In [1]: import numpy as np

In [2]: np.set_printoptions(suppress=True, linewidth=160)

In [3]: W0 = np.loadtxt("m.csv", delimiter=",")

In [4]: W0.round(2)
Out[4]: 
array([[-0.63,  0.41,  0.37, -0.54],
       [ 0.52, -0.13,  0.42, -0.49],
       [ 0.03,  0.12, -0.82, -0.54],
       [ 0.52,  0.81,  0.04,  0.07],
       [ 0.26, -0.38,  0.08, -0.42]])

In [5]: proj = W0 @ np.linalg.solve(W0.T @ W0, W0.T)

In [6]: np.round((np.eye(5) - proj) @ W0, 2) + 0
Out[6]: 
array([[0., 0., 0., 0.],
       [0., 0., 0., 0.],
       [0., 0., 0., 0.],
       [0., 0., 0., 0.],
       [0., 0., 0., 0.]])

In [7]: np.linalg.matrix_rank(np.eye(5) - proj)
Out[7]: np.int64(1)

In [8]: np.round(np.linalg.eigvalsh(proj), 2) + 0
Out[8]: array([0., 1., 1., 1., 1.])

In [9]: proj.round(2)
Out[9]: 
array([[ 0.99,  0.04,  0.01, -0.02, -0.06],
       [ 0.04,  0.7 , -0.08,  0.14,  0.42],
       [ 0.01, -0.08,  0.98,  0.04,  0.12],
       [-0.02,  0.14,  0.04,  0.93, -0.2 ],
       [-0.06,  0.42,  0.12, -0.2 ,  0.39]])

In [10]: np.round(np.linalg.svd(W0, compute_uv=False), 2)
Out[10]: array([1., 1., 1., 1.])

In [11]: np.round(np.linalg.norm(W0, axis=0), 2)
Out[11]: array([1., 1., 1., 1.])

In [12]: M = np.load("data.npy")

In [13]: M
Out[13]: 
array([[ 1, -1, -1,  0,  2,  0],
       [-2, -1, -1, -2,  0, -1],
       [ 0,  0,  2,  1, -1, -2],
       [ 1,  2,  2, -1, -2,  0],
       [ 1, -1, -1,  0,  2,  0]])

In [14]: M.ravel(order="F")
Out[14]: array([ 1, -2,  0,  1,  1, -1, -1,  0,  2, -1, -1, -1,  2,  2, -1,  0, -2,  1, -1,  0,  2,  0, -1, -2,  2,  0, -1, -2,  0,  0])

In [15]: M.reshape(-1, 2)
Out[15]: 
array([[ 1, -1],
       [-1,  0],
       [ 2,  0],
       [-2, -1],
       [-1, -2],
       [ 0, -1],
       [ 0,  0],
       [ 2,  1],
       [-1, -2],
       [ 1,  2],
       [ 2, -1],
       [-2,  0],
       [ 1, -1],
       [-1,  0],
       [ 2,  0]])

In [16]: T = M.reshape(5, 2, -1)

In [17]: np.einsum("ihd,ihd->ih", T, T)
Out[17]: 
array([[3, 4],
       [6, 5],
       [4, 6],
       [9, 5],
       [3, 4]])

In [18]: T[:, 0]
Out[18]: 
array([[ 1, -1, -1],
       [-2, -1, -1],
       [ 0,  0,  2],
       [ 1,  2,  2],
       [ 1, -1, -1]])

In [19]: T.shape
Out[19]: (5, 2, 3)

In [20]: np.swapaxes(T, 1, 2)[2]
Out[20]: 
array([[ 0,  1],
       [ 0, -1],
       [ 2, -2]])

In [21]: T.sum(axis=1)
Out[21]: 
array([[ 1,  1, -1],
       [-4, -1, -2],
       [ 1, -1,  0],
       [ 0,  0,  2],
       [ 1,  1, -1]])

In [22]: U, sigma, Vt = np.linalg.svd(M)

In [23]: V = Vt[:(sigma > 1e-8).sum()]

In [24]: rng = np.random.default_rng(46)

In [25]: x0 = M[0] + 2 * M[4] + rng.integers(2) * np.eye(6)[1]

In [26]: x0
Out[26]: array([ 3., -2., -3.,  0.,  6.,  0.])

In [27]: round(np.linalg.norm(x0 - V.T @ V @ x0), 2)
Out[27]: np.float64(0.78)

In [28]: np.allclose(V.T @ V @ x0, x0)
Out[28]: False

In [29]: rk = np.linalg.matrix_rank(M)

In [30]: rk
Out[30]: np.int64(4)

In [31]: N = np.linalg.svd(M)[2][rk:].T

In [32]: np.linalg.matrix_rank(M.T @ M), np.linalg.matrix_rank(M @ M.T)
Out[32]: (np.int64(4), np.int64(4))

In [33]: np.allclose(M @ N, 0)
Out[33]: True

In [34]: data = np.array([[0.0, 3.0, 0.0], [3.0, 3.0, 3.0], [0.0, 3.0, 2.0]])

In [35]: x0 = np.array([0, -4, 3])

In [36]: rhs = data @ x0

In [37]: c, lr = np.zeros(3), 1 / np.linalg.norm(data, 2) ** 2

In [38]: for i in range(200):
    ...:     c -= lr * data.T @ (data @ c - rhs)
    ...:     if i % 50 == 0: print(i, round(np.linalg.norm(data @ c - rhs), 2))
    ...: 
0 8.33
50 0.76
100 0.17
150 0.04

In [39]: c.round(2) + 0
Out[39]: array([ 0.  , -4.  ,  2.99])

In [40]: x0 = np.array([2, 0, 0])

In [41]: (data * x0).sum(axis=1)
Out[41]: array([0., 6., 0.])

In [42]: data @ np.ones(3)
Out[42]: array([3., 9., 5.])

In [43]: np.einsum("ij,j->i", data, x0)
Out[43]: array([0., 6., 0.])

In [44]: data @ x0
Out[44]: array([0., 6., 0.])

In [45]: J = np.array([[0.0, 2.0, 1.0], [2.0, 0.0, 0.0], [1.0, 0.0, 0.0]])

In [46]: # null space of dimension 1

In [47]: labels = rng.permutation(3)

In [48]: labels
Out[48]: array([0, 1, 2])

In [49]: Y = data[labels][:, labels]

In [50]: np.diag(Y)
Out[50]: array([0., 3., 2.])

In [51]: np.round(np.sort(np.abs(np.linalg.eigvals(Y))), 2)
Out[51]: array([1.1 , 2.53, 6.43])

In [52]: E = np.abs(np.array([[-2, 2], [2, -1]])) + np.eye(2)

In [53]: E = E / E.sum(axis=1, keepdims=True)

In [54]: E
Out[54]: 
array([[0.6, 0.4],
       [0.5, 0.5]])

In [55]: # a transition matrix

In [56]: E @ np.ones(2)
Out[56]: array([1., 1.])

In [57]: np.round(np.linalg.matrix_power(E, 2), 2)
Out[57]: 
array([[0.56, 0.44],
       [0.55, 0.45]])

In [58]: pr = np.eye(2)[1]

In [59]: for _ in range(7):
    ...:     pr = pr @ E
    ...:     print(pr.round(2))
    ...: 
[0.5 0.5]
[0.55 0.45]
[0.56 0.45]
[0.56 0.44]
[0.56 0.44]
[0.56 0.44]
[0.56 0.44]

In [60]: Y = M[0, 0] * M[1:] - np.outer(M[1:, 0], M[0])

In [61]: Y
Out[61]: 
array([[ 0, -3, -3, -2,  4, -1],
       [ 0,  0,  2,  1, -1, -2],
       [ 0,  3,  3, -1, -4,  0],
       [ 0,  0,  0,  0,  0,  0]])

In [62]: np.flatnonzero(~Y.round(6).any(axis=1))
Out[62]: array([3])

In [63]: r0, r1 = E[1], E[0]

In [64]: r0 @ r1
Out[64]: np.float64(0.5)

In [65]: pr = (r0 @ r1) / (r0 @ r0) * r0

In [66]: np.outer(r0, r1)
Out[66]: 
array([[0.3, 0.2],
       [0.3, 0.2]])

In [67]: (r1 - pr) @ r0
Out[67]: np.float64(0.0)

In [68]: round(np.linalg.norm(r0 + r1) ** 2 + np.linalg.norm(r0 - r1) ** 2, 2)
Out[68]: np.float64(2.04)

In [69]: vals, V = np.linalg.eig(E)

In [70]: vals.round(2)
Out[70]: array([1. , 0.1])

In [71]: np.round(np.sort(np.linalg.eigvals(E.T)), 2)
Out[71]: array([0.1, 1. ])

In [72]: round(float(np.prod(vals)), 2)
Out[72]: 0.1

In [73]: U, sigma, Vt = np.linalg.svd(E)

In [74]: np.argmax(sigma[:-1] / (sigma[1:] + 1e-6)) + 1
Out[74]: np.int64(1)

In [75]: Y = U[:, :1] @ np.diag(sigma[:1]) @ Vt[:1]

In [76]: Y.round(2)
Out[76]: 
array([[0.56, 0.45],
       [0.54, 0.44]])

In [77]: round(np.abs(E - Y).max(), 2)
Out[77]: np.float64(0.06)

In [78]: round(np.linalg.norm(E - Y, 2), 2), round(sigma[1], 2)
Out[78]: (np.float64(0.1), np.float64(0.1))

In [79]: mat = np.loadtxt("mat.csv", delimiter=",")

In [80]: mat.round(2)
Out[80]: 
array([[ 7.76,  0.59, -3.69, -4.28,  2.73],
       [-9.48,  1.25,  2.54,  1.28,  0.61],
       [-2.68,  3.46, -2.39, -5.85,  6.39],
       [-6.07, -1.47,  3.89,  5.36, -4.14],
       [ 7.63,  0.67, -3.72, -4.39,  2.87],
       [ 9.19, -2.3 , -1.38,  0.92, -2.75],
       [-3.02,  3.48, -2.27, -5.75,  6.36],
       [ 4.73, -3.5 ,  1.61,  5.11, -6.06],
       [ 1.88, -3.4 ,  2.65,  6.05, -6.43],
       [ 3.8 ,  2.29, -3.81, -6.1 ,  5.34],
       [-3.57,  3.5 , -2.08, -5.58,  6.29],
       [-3.03, -2.51,  3.72,  6.24, -5.63],
       [ 0.29, -3.21,  3.09,  6.3 , -6.36],
       [-0.34, -3.11,  3.24,  6.35, -6.28],
       [-2.01,  3.41, -2.61, -6.02,  6.42],
       [ 6.73, -3.31,  0.62,  3.93, -5.28],
       [ 8.01, -2.99, -0.21,  2.78, -4.38],
       [ 8.68, -2.69, -0.79,  1.9 , -3.63],
       [-8.66,  0.08,  3.39,  3.31, -1.58],
       [-8.68,  2.68,  0.79, -1.9 ,  3.63],
       [ 2.13, -3.42,  2.57,  5.99, -6.42]])

In [81]: U, sigma, Vt = np.linalg.svd(mat)

In [82]: V = Vt[:(sigma > 1e-8).sum()]

In [83]: x0 = mat[16] + 5 * mat[18] + rng.integers(2) * np.eye(5)[1]

In [84]: x0.round(2)
Out[84]: array([-35.3 ,  -1.61,  16.73,  19.35, -12.29])

In [85]: np.linalg.matrix_rank(np.vstack([mat, x0]))
Out[85]: np.int64(3)

In [86]: np.allclose(V.T @ V @ x0, x0)
Out[86]: False

In [87]: round(np.linalg.norm(x0 - V.T @ V @ x0), 2)
Out[87]: np.float64(0.94)

In [88]: np.round(V.T @ V, 2)
Out[88]: 
array([[ 0.91, -0.14, -0.22, -0.07, -0.11],
       [-0.14,  0.12, -0.07, -0.19,  0.22],
       [-0.22, -0.07,  0.15,  0.22, -0.17],
       [-0.07, -0.19,  0.22,  0.41, -0.39],
       [-0.11,  0.22, -0.17, -0.39,  0.41]])
